In [1]: import numpy as np

In [2]: np.set_printoptions(precision=2, suppress=True, linewidth=160)

In [3]: feats = np.load("out1.npy")

In [4]: feats
Out[4]: 
array([[0.67, 0.33, 0.  , 0.  , 0.  ],
       [0.  , 0.33, 0.  , 0.33, 0.33],
       [0.  , 0.  , 0.67, 0.33, 0.  ],
       [0.25, 0.  , 0.25, 0.5 , 0.  ],
       [0.33, 0.  , 0.33, 0.  , 0.33]])

In [5]: (feats + feats.T) / 2
Out[5]: 
array([[0.67, 0.17, 0.  , 0.12, 0.17],
       [0.17, 0.33, 0.  , 0.17, 0.17],
       [0.  , 0.  , 0.67, 0.29, 0.17],
       [0.12, 0.17, 0.29, 0.5 , 0.  ],
       [0.17, 0.17, 0.17, 0.  , 0.33]])

In [6]: np.allclose(feats @ feats.T, feats.T @ feats)
Out[6]: False

In [7]: round(float(np.linalg.det(feats)), 2)
Out[7]: 0.04

In [8]: (feats - feats.T) / 2
Out[8]: 
array([[ 0.  ,  0.17,  0.  , -0.12, -0.17],
       [-0.17,  0.  ,  0.  ,  0.17,  0.17],
       [ 0.  ,  0.  ,  0.  ,  0.04, -0.17],
       [ 0.12, -0.17, -0.04,  0.  ,  0.  ],
       [ 0.17, -0.17,  0.17,  0.  ,  0.  ]])

In [9]: np.trace(feats)
Out[9]: np.float64(2.5)

In [10]: np.sort(np.abs(np.linalg.eigvals(feats)))
Out[10]: array([0.36, 0.36, 0.42, 0.67, 1.  ])

In [11]: A2 = feats / np.linalg.norm(feats, axis=1, keepdims=True)

In [12]: cov = A2 @ A2.T

In [13]: np.argwhere(np.triu(np.abs(cov) > 0.95, 1))
Out[13]: array([], shape=(0, 2), dtype=int64)

In [14]: (np.abs(cov) > 0.9).astype(int)
Out[14]: 
array([[1, 0, 0, 0, 0],
       [0, 1, 0, 0, 0],
       [0, 0, 1, 0, 0],
       [0, 0, 0, 1, 0],
       [0, 0, 0, 0, 1]])

In [15]: np.linalg.norm(A2, axis=1)
Out[15]: array([1., 1., 1., 1., 1.])

In [16]: (cov - 2 * np.eye(5)).round(6).argmax(axis=1)
Out[16]: array([4, 3, 3, 2, 0])

In [17]: cov
Out[17]: 
array([[1.  , 0.26, 0.  , 0.37, 0.52],
       [0.26, 1.  , 0.26, 0.47, 0.33],
       [0.  , 0.26, 1.  , 0.73, 0.52],
       [0.37, 0.47, 0.73, 1.  , 0.47],
       [0.52, 0.33, 0.52, 0.47, 1.  ]])

In [18]: rng = np.random.default_rng(299)

In [19]: idx = rng.permutation(5)

In [20]: A2 = feats[:, idx] * rng.choice([-1, 1], 5)

In [21]: A2
Out[21]: 
array([[-0.  , -0.  ,  0.  ,  0.33,  0.67],
       [-0.  , -0.33,  0.33,  0.33,  0.  ],
       [-0.67, -0.  ,  0.33,  0.  ,  0.  ],
       [-0.25, -0.  ,  0.5 ,  0.  ,  0.25],
       [-0.33, -0.33,  0.  ,  0.  ,  0.33]])

In [22]: Uu, _, Vt = np.linalg.svd(feats.T @ A2)

In [23]: np.round(Uu @ Vt, 2) + 0
Out[23]: 
array([[ 0.,  0.,  0.,  0.,  1.],
       [ 0.,  0.,  0.,  1.,  0.],
       [-1.,  0.,  0.,  0.,  0.],
       [ 0.,  0.,  1.,  0.,  0.],
       [ 0., -1.,  0.,  0.,  0.]])

In [24]: A2 = feats + rng.integers(-2, 3, (5, 4)) @ rng.integers(-2, 3, (4, 5))

In [25]: A2
Out[25]: 
array([[-2.33, -2.67, -4.  ,  1.  ,  0.  ],
       [ 3.  ,  5.33, -3.  , -3.67,  2.33],
       [ 6.  ,  4.  ,  2.67,  0.33, -2.  ],
       [ 2.25,  0.  , -2.75, -0.5 , -2.  ],
       [-0.67,  3.  , -1.67, -7.  ,  4.33]])

In [26]: np.linalg.matrix_rank(A2 - feats, tol=1e-8)
Out[26]: np.int64(4)

In [27]: A2 - feats
Out[27]: 
array([[-3., -3., -4.,  1.,  0.],
       [ 3.,  5., -3., -4.,  2.],
       [ 6.,  4.,  2.,  0., -2.],
       [ 2.,  0., -3., -1., -2.],
       [-1.,  3., -2., -7.,  4.]])

In [28]: np.abs(A2 - feats).sum(axis=1)
Out[28]: array([11., 17., 14.,  8., 17.])

In [29]: W0 = np.load("data.npy")

In [30]: W0
Out[30]: 
array([[-0.69, -0.65,  0.33],
       [ 0.36,  0.09,  0.93],
       [-0.63,  0.76,  0.17]])

In [31]: q, vecs = np.linalg.qr(W0[:, :1])[0], np.linalg.qr(W0[:, 1:])[0]

In [32]: s = np.linalg.svd(q.T @ vecs, compute_uv=False)

In [33]: np.degrees(np.arccos(s.clip(0, 1)))
Out[33]: array([90.])

In [34]: round(np.linalg.norm(q @ q.T - vecs @ vecs.T, 2), 2)
Out[34]: np.float64(1.0)

In [35]: (s > 0.9).sum()
Out[35]: np.int64(0)

In [36]: A2 = np.array([[0, -2, 0], [-1, -2, 0], [2, 2, 1]])

In [37]: np.einsum("ij->j", W0)
Out[37]: array([-0.96,  0.2 ,  1.43])

In [38]: np.linalg.matrix_rank(np.vstack([W0, A2.T]))
Out[38]: np.int64(3)

In [39]: np.linalg.matrix_rank(W0 @ A2)
Out[39]: np.int64(3)

In [40]: np.einsum("ik,kj->ij", W0, A2)
Out[40]: 
array([[ 1.3 ,  3.33,  0.33],
       [ 1.77,  0.96,  0.93],
       [-0.42,  0.08,  0.17]])

In [41]: np.vstack([W0, A2.T]).shape
Out[41]: (6, 3)

In [42]: x = np.array([3, 2, 0])

In [43]: y = W0 @ x

In [44]: y
Out[44]: array([-3.36,  1.26, -0.37])

In [45]: np.round(np.linalg.solve(W0, W0[:, 1]), 2) + 0
Out[45]: array([0., 1., 0.])

In [46]: np.round(np.linalg.solve(W0.T, W0[0]), 2) + 0
Out[46]: array([1., 0., 0.])

In [47]: np.round(np.linalg.solve(W0, y), 2) + 0
Out[47]: array([3., 2., 0.])

In [48]: np.kron(np.eye(2, dtype=int), W0)
Out[48]: 
array([[-0.69, -0.65,  0.33, -0.  , -0.  ,  0.  ],
       [ 0.36,  0.09,  0.93,  0.  ,  0.  ,  0.  ],
       [-0.63,  0.76,  0.17, -0.  ,  0.  ,  0.  ],
       [-0.  , -0.  ,  0.  , -0.69, -0.65,  0.33],
       [ 0.  ,  0.  ,  0.  ,  0.36,  0.09,  0.93],
       [-0.  ,  0.  ,  0.  , -0.63,  0.76,  0.17]])

In [49]: round(np.linalg.det(W0.T), 2)
Out[49]: np.float64(1.0)

In [50]: round(np.linalg.det(W0[::-1]), 2)
Out[50]: np.float64(-1.0)

In [51]: np.linalg.eigvals(W0)
Out[51]: array([-0.71+0.7j, -0.71-0.7j,  1.  +0.j ])

In [52]: round(np.einsum("ij,ji->", W0, W0), 2)
Out[52]: np.float64(1.04)

In [53]: round(float(np.linalg.eigvals(W0).sum().real), 2)
Out[53]: -0.43

In [54]: x = np.array([1, -2, 1])

In [55]: round(np.linalg.norm(x), 2), np.round(np.linalg.norm(W0 @ x), 2)
Out[55]: (np.float64(2.45), np.float64(2.45))

In [56]: np.abs(np.linalg.eigvals(W0))
Out[56]: array([1., 1., 1.])

In [57]: 3 - np.linalg.matrix_rank(W0 - np.eye(3), tol=1e-8)
Out[57]: np.int64(1)

In [58]: W0.T @ (W0 @ x)
Out[58]: array([ 1., -2.,  1.])

In [59]: [p for p in range(1, 25) if np.allclose(np.linalg.matrix_power(W0, p), np.eye(3))]
Out[59]: []

In [60]: np.sort(np.abs(np.degrees(np.angle(np.linalg.eigvals(W0)))))
Out[60]: array([  0.  , 135.61, 135.61])

In [61]: X = np.load("run12.npy")

In [62]: X
Out[62]: 
array([[ -1.75,   5.22,  -7.55,  11.05],
       [  8.61,  -6.93, -20.38,  -7.71],
       [  5.26,  -9.7 , -16.1 , -12.66],
       [  8.77, -11.24, -18.13,  -6.91],
       [  0.49,   4.3 ,  12.23, -11.41],
       [  0.22,   5.02,   7.91,  -9.47],
       [  0.77,   2.07,  -1.63,   0.4 ],
       [ 15.18, -20.82, -31.09, -15.75],
       [  0.95,  -9.09,   8.39,  -7.46],
       [  2.01,  -1.53,  -6.22,  -0.51],
       [ -4.38,  10.78,   9.85,  11.84],
       [ 11.61,  -2.81, -20.73,  -3.09],
       [  6.35,   0.51, -14.62,  -0.97],
       [ -3.08,   0.33,   2.  ,   6.45],
       [ -2.76,   9.83,   9.74,   6.35],
       [-12.76,  -0.15,  20.79,   9.92],
       [  0.48,  -6.29,  -8.45,  -2.91],
       [ -9.11,   8.37,   4.65,  13.75],
       [ -8.35,   1.7 ,  14.82,  23.83],
       [  8.42, -10.97,  13.04, -15.06],
       [  3.03,  -5.88,  -5.31,  -9.37],
       [ -2.17,  -8.07, -13.99,  -3.87],
       [  2.78,  -8.9 , -10.37, -10.67],
       [ 14.01, -22.18, -55.26,  -9.13],
       [  7.95,  -8.14,  -0.43, -21.11],
       [-14.89,   2.68,  14.33,  24.38]])

In [63]: idx = X[:, 1] > np.median(X[:, 1])

In [64]: r0 = X[idx].mean(axis=0) - X[~idx].mean(axis=0)

In [65]: round(float((((X - X.mean(axis=0)) @ r0 > 0) == idx).mean()), 2)
Out[65]: 0.88

In [66]: ((X - X.mean(axis=0)) @ r0 > 0).astype(int)
Out[66]: array([1, 0, 0, 0, 1, 1, 1, 0, 1, 0, 1, 0, 0, 1, 1, 1, 0, 1, 1, 0, 0, 0, 0, 0, 0, 1])

In [67]: x = np.array([1, 0, 1, 2])

In [68]: y = X @ x

In [69]: try:
    ...:     np.linalg.solve(X, y)
    ...: except np.linalg.LinAlgError as e:
    ...:     print(e)
    ...: 
Last 2 dimensions of the array must be square

In [70]: np.round(np.linalg.solve(X.T @ X, X.T @ y), 2) + 0
Out[70]: array([1., 0., 1., 2.])

In [71]: np.round(np.linalg.pinv(X) @ X, 2) + 0
Out[71]: 
array([[1., 0., 0., 0.],
       [0., 1., 0., 0.],
       [0., 0., 1., 0.],
       [0., 0., 0., 1.]])

In [72]: y = y + 0.02 * rng.normal(size=26)

In [73]: y
Out[73]: 
array([ 12.8 , -27.22, -36.17, -23.18, -10.13, -10.84,  -0.06, -47.42,  -5.59,  -5.23,  29.17, -15.24, -10.18,  11.8 ,  19.69,  27.87, -13.76,  23.04,  54.13,
        -8.64, -21.06, -23.92, -28.92, -59.54, -34.66,  48.2 ])

In [74]: b, *_ = np.linalg.lstsq(X, y)

In [75]: b.round()
Out[75]: array([1., 0., 1., 2.])

In [76]: round(np.linalg.norm(y - X @ b), 2)
Out[76]: np.float64(0.11)

In [77]: np.round(X.T @ (y - X @ b), 2) + 0
Out[77]: array([0., 0., 0., 0.])
